$ python3 -q
>>> import numpy as np
>>> from numpy import linalg as LA
>>> np.set_printoptions(precision=3, suppress=True, linewidth=120, floatmode="fixed")
>>> K = np.array([[5, 6, -2, -1], [6, 8, -4, -2], [-2, -4, 4, 2], [-1, -2, 2, 1]])
>>> rng = np.random.default_rng(378462)
>>> labels = rng.permutation(4)
>>> labels
array([2, 1, 3, 0])
>>> B = K[labels][:, labels]
>>> np.diag(B)
array([4, 8, 1, 5])
>>> W0 = np.loadtxt("data.csv", delimiter=",")
>>> W0
array([[ 2.558, -0.247, -0.431],
       [-0.247,  2.109,  0.191],
       [-0.431,  0.191,  2.333]])
>>> B = W0 / np.sqrt((W0 ** 2).mean(axis=1, keepdims=True))
>>> LA.matrix_rank(W0 - W0.mean(axis=1, keepdims=True))
np.int64(2)
>>> LA.norm(B, axis=1)
array([1.732, 1.732, 1.732])
>>> q, Rm = LA.qr(W0)
>>> np.abs(np.diag(Rm))
array([2.606, 2.079, 2.215])
>>> round(float(abs(Rm[0, 0])), 3), round(float(LA.norm(W0[:, 0])), 3)
(2.606, 2.606)
>>> Rm
array([[-2.606,  0.474,  0.827],
       [ 0.000, -2.079, -0.271],
       [ 0.000,  0.000,  2.215]])
>>> q.shape, Rm.shape
((3, 3), (3, 3))
>>> round(float(np.trace(q @ q.T)), 3)
3.0
>>> r0 = np.array([-3, 2, 5])
>>> B = Rm + np.outer(r0, np.eye(3)[1])
>>> LA.matrix_rank(LA.inv(B) - LA.inv(Rm), tol=1e-8)
np.int64(1)
>>> LA.matrix_rank(B - Rm)
np.int64(1)
>>> round(LA.det(B) / LA.det(Rm), 3), np.round(1 + LA.solve(Rm, r0)[1], 3)
(np.float64(-0.256), np.float64(-0.256))
>>> m1 = np.loadtxt("case15.csv", delimiter=",")
>>> m1
array([[ 3.000,  0.000,  0.000,  0.000],
       [ 0.000, -1.000, -1.000,  2.000],
       [ 0.000, -3.000, -2.000, -3.000],
       [ 0.000, -3.000,  0.000,  1.000]])
>>> vec = np.array([-2, -2, -2, 3])
>>> h = np.maximum(m1 @ vec, 0)
>>> np.maximum(m1 @ vec, 0) - np.maximum(-m1 @ vec, 0)
array([-6.000, 10.000,  1.000,  9.000])
>>> m1 * (h > 1e-9)[:, None]
array([[ 0.000,  0.000,  0.000,  0.000],
       [ 0.000, -1.000, -1.000,  2.000],
       [ 0.000, -3.000, -2.000, -3.000],
       [ 0.000, -3.000,  0.000,  1.000]])
>>> B = m1[0, 0] * m1[1:] - np.outer(m1[1:, 0], m1[0])
>>> B
array([[ 0.000, -3.000, -3.000,  6.000],
       [ 0.000, -9.000, -6.000, -9.000],
       [ 0.000, -9.000,  0.000,  3.000]])
>>> np.flatnonzero(~B.round(6).any(axis=1))
array([], dtype=int64)
>>> LA.matrix_rank(B), LA.matrix_rank(m1)
(np.int64(3), np.int64(4))
>>> m1[:, 0] / m1[0, 0]
array([1.000, 0.000, 0.000, 0.000])
>>> B = m1 / LA.norm(m1, axis=1, keepdims=True)
>>> G = B @ B.T
>>> LA.norm(B, axis=1)
array([1.000, 1.000, 1.000, 1.000])
>>> G
array([[ 1.000,  0.000,  0.000,  0.000],
       [ 0.000,  1.000, -0.087,  0.645],
       [ 0.000, -0.087,  1.000,  0.405],
       [ 0.000,  0.645,  0.405,  1.000]])
>>> np.argwhere(np.triu(np.abs(G) > 0.95, 1))
array([], shape=(0, 2), dtype=int64)
>>> (np.abs(G) > 0.9).astype(int)
array([[1, 0, 0, 0],
       [0, 1, 0, 0],
       [0, 0, 1, 0],
       [0, 0, 0, 1]])
>>> (G - 2 * np.eye(4)).round(6).argmax(axis=1)
array([1, 3, 3, 1])
>>> np.degrees(np.arccos(np.clip(G[1, 0], -1, 1)))
np.float64(90.0)
>>> B = LA.inv(m1)
>>> LA.inv(B)
array([[ 3.000,  0.000,  0.000,  0.000],
       [-0.000, -1.000, -1.000,  2.000],
       [-0.000, -3.000, -2.000, -3.000],
       [-0.000, -3.000, -0.000,  1.000]])
>>> np.round(LA.slogdet(m1)[0], 3)
np.float64(-1.0)
>>> np.round(m1 @ B, 3) + 0
array([[1.000, 0.000, 0.000, 0.000],
       [0.000, 1.000, 0.000, 0.000],
       [0.000, 0.000, 1.000, 0.000],
       [0.000, 0.000, 0.000, 1.000]])
>>> E = np.load("arr.npy")
>>> E
array([[-1, -6,  7,  5],
       [ 5,  3,  1,  2],
       [-1, -3,  3,  2]])
>>> left, sv, Vt = LA.svd(E)
>>> vecs = Vt[:(sv > 1e-8).sum()]
>>> vec = E[2] + -3 * E[1] + rng.integers(2) * np.eye(4)[3]
>>> vec
array([-16.000, -12.000,   0.000,  -3.000])
>>> LA.matrix_rank(np.vstack([E, vec]))
np.int64(3)
>>> vecs.T @ vecs
array([[ 0.642,  0.396,  0.113,  0.245],
       [ 0.396,  0.509, -0.283, -0.113],
       [ 0.113, -0.283,  0.491,  0.396],
       [ 0.245, -0.113,  0.396,  0.358]])
>>> np.round(LA.norm(vec - vecs.T @ vecs @ vec), 3)
np.float64(0.801)
>>> feats = np.load("block9.npy")
>>> feats
array([[8, 5, 2],
       [5, 8, 5],
       [2, 5, 8]])
>>> vec = np.array([1, 0, 0])
>>> target = feats @ vec
>>> coef, lr = np.zeros(3), 1 / LA.norm(feats, 2) ** 2
>>> for i in range(200):
...     coef -= lr * feats.T @ (feats @ coef - target)
...     if i % 50 == 0: print(i, round(LA.norm(feats @ coef - target), 3))
... 
0 3.754
50 0.436
100 0.224
150 0.115
>>> np.round(LA.cond(feats), 3)
np.float64(8.685)
>>> coef
array([ 0.985,  0.024, -0.015])
>>> theta = np.radians(30)
>>> Rm = np.eye(3)
>>> Rm[0, 0] = Rm[1, 1] = np.cos(theta)
>>> Rm[0, 1], Rm[1, 0] = -np.sin(theta), np.sin(theta)
>>> Rm
array([[ 0.866, -0.500,  0.000],
       [ 0.500,  0.866,  0.000],
       [ 0.000,  0.000,  1.000]])
>>> B = feats @ Rm.T
>>> LA.svd(feats, compute_uv=False), LA.svd(B, compute_uv=False)
(array([16.141,  6.000,  1.859]), array([16.141,  6.000,  1.859]))
>>> np.allclose(LA.norm(feats, axis=1), LA.norm(B, axis=1))
True
